>>> import numpy as np
>>> import numpy.linalg as la
>>> np.set_printoptions(precision=1, suppress=True, linewidth=160)
>>> out = np.array([[0.0, -1.2, 0.0],
...     [1.3, -0.7, 0.1],
...     [1.1, 0.0, -0.1],
...     [-0.9, 1.0, -0.4],
...     [-1.0, 0.6, -0.3],
...     [-0.4, 0.5, 0.4],
...     [-0.3, -0.9, -1.2],
...     [1.6, 1.5, -0.8],
...     [1.4, 0.0, -0.3]])
>>> basis = np.array([[0.1, 0.3, 1.3, -1.1, 0.0, -0.5, 1.5, 0.4, -0.7, -0.4, 0.2],
...     [-0.3, -0.8, -0.3, -0.2, -0.4, -2.1, -0.7, -0.1, -0.3, 1.7, 0.1],
...     [1.9, -0.5, -0.5, 0.4, -0.2, -0.5, -0.2, 1.8, -0.8, 0.5, -2.2]])
>>> E = out @ basis
>>> E.round(1) + 0
array([[ 0.4,  1. ,  0.4,  0.2,  0.5,  2.5,  0.8,  0.1,  0.4, -2. , -0.1],
       [ 0.5,  0.9,  1.8, -1.3,  0.3,  0.8,  2.4,  0.8, -0.8, -1.7,  0. ],
       [-0.1,  0.4,  1.5, -1.3,  0. , -0.5,  1.7,  0.3, -0.7, -0.5,  0.4],
       [-1.2, -0.9, -1.3,  0.6, -0.3, -1.5, -2. , -1.2,  0.6,  1.9,  0.8],
       [-0.8, -0.6, -1.3,  0.9, -0.2, -0.6, -1.9, -1. ,  0.8,  1.3,  0.5],
       [ 0.6, -0.7, -0.9,  0.5, -0.3, -1. , -1. ,  0.5, -0.2,  1.2, -0.9],
       [-2. ,  1.2,  0.5,  0. ,  0.6,  2.6,  0.4, -2.2,  1.4, -2. ,  2.5],
       [-1.8, -0.3,  2. , -2.4, -0.4, -3.6,  1.5, -1. , -0.9,  1.5,  2.2],
       [-0.4,  0.6,  2. , -1.7,  0.1, -0.5,  2.2,  0. , -0.7, -0.7,  0.9]])
>>> x0 = np.array([3, 2, -3, 0, 1, 3, -3, 2, -2, -2, -3])
>>> h1 = np.maximum(E @ x0, 0)
>>> np.maximum(E @ x0, 0) - np.maximum(-E @ x0, 0)
array([ 11.4,  -0.3,  -8.9,  -9.9,  -3.9,   4.2,  -8.6, -37.5, -14. ])
>>> np.flatnonzero(h1 > 1e-9)
array([0, 5])
